% ipython --no-banner

In [1]: import numpy as np

In [2]: np.set_printoptions(precision=2, suppress=True, linewidth=200)

In [3]: m1 = np.diag(np.array([0, 5, 3])) + 4 * np.eye(3, k=1) + 4 * np.eye(3, k=-1)

In [4]: m1
Out[4]: 
array([[0., 4., 0.],
       [4., 5., 4.],
       [0., 4., 3.]])

In [5]: x = np.array([3, -3, -2])

In [6]: h = np.maximum(m1 @ x, 0)

In [7]: m1.T @ h
Out[7]: array([0., 0., 0.])

In [8]: h
Out[8]: array([0., 0., 0.])

In [9]: np.tanh(m1 @ x)
Out[9]: array([-1., -1., -1.])

In [10]: m1 * (h > 1e-9)[:, None]
Out[10]: 
array([[0., 0., 0.],
       [0., 0., 0.],
       [0., 0., 0.]])

In [11]: np.maximum(m1 @ x, 0) - np.maximum(-m1 @ x, 0)
Out[11]: array([-12., -11., -18.])

In [12]: np.flatnonzero(h > 1e-9)
Out[12]: array([], dtype=int64)

In [13]: np.einsum("ii->", m1)
Out[13]: np.float64(8.0)

In [14]: np.einsum("ij,ji->", m1, m1)
Out[14]: np.float64(98.0)

In [15]: np.poly(m1)
Out[15]: array([  1.,  -8., -17.,  48.])

In [16]: arr = np.loadtxt("block11.csv", delimiter=",")

In [17]: arr
Out[17]: 
array([[  7.26,  -5.35,  13.1 ,   0.62],
       [ -0.53,   0.31,   1.22,  -0.87],
       [ -7.2 ,   6.58, -16.16,   0.61],
       [ -0.11,   1.09,  -2.91,   1.12],
       [  4.81,  -7.83,  14.18,  -1.9 ],
       [ -6.25,   4.1 ,  -7.48,  -1.95],
       [ -7.2 ,  -1.69,  -2.7 ,  -4.81],
       [  2.43,  -0.17,   4.34,   0.3 ],
       [  5.16,   6.19,  -6.62,   6.97],
       [  1.77,  -0.1 ,   1.62,   0.66],
       [  9.26,  -1.92,   4.25,   5.74],
       [  1.88,  -6.12,   8.35,  -2.02],
       [  3.64,   4.44,  -9.94,   6.86],
       [ -5.05,  -5.43,  11.44,  -8.64],
       [  6.92,   2.51,  -4.79,   7.55],
       [  7.93,   2.8 ,  -1.62,   7.42],
       [ -3.86,   3.43,  -7.47,   0.08],
       [  5.94,   4.42,  -5.56,   7.38],
       [ -6.74,  -3.04,   4.15,  -7.24]])

In [18]: cen = arr - arr.mean(axis=0)

In [19]: V = np.linalg.svd(cen)[2][:3]

In [20]: out = cen - cen @ V.T @ V

In [21]: np.linalg.norm(out, axis=1).round(6).argmax()
Out[21]: np.int64(15)

In [22]: np.round(out.std(axis=0), 2) + 0
Out[22]: array([0.04, 0.  , 0.02, 0.05])

In [23]: np.round(np.linalg.norm(out) / np.linalg.norm(cen), 2)
Out[23]: np.float64(0.01)

In [24]: np.round(np.cov(cen @ V.T, rowvar=False), 2) + 0
Out[24]: 
array([[92.14,  0.  ,  0.  ],
       [ 0.  , 49.28,  0.  ],
       [ 0.  ,  0.  ,  1.17]])
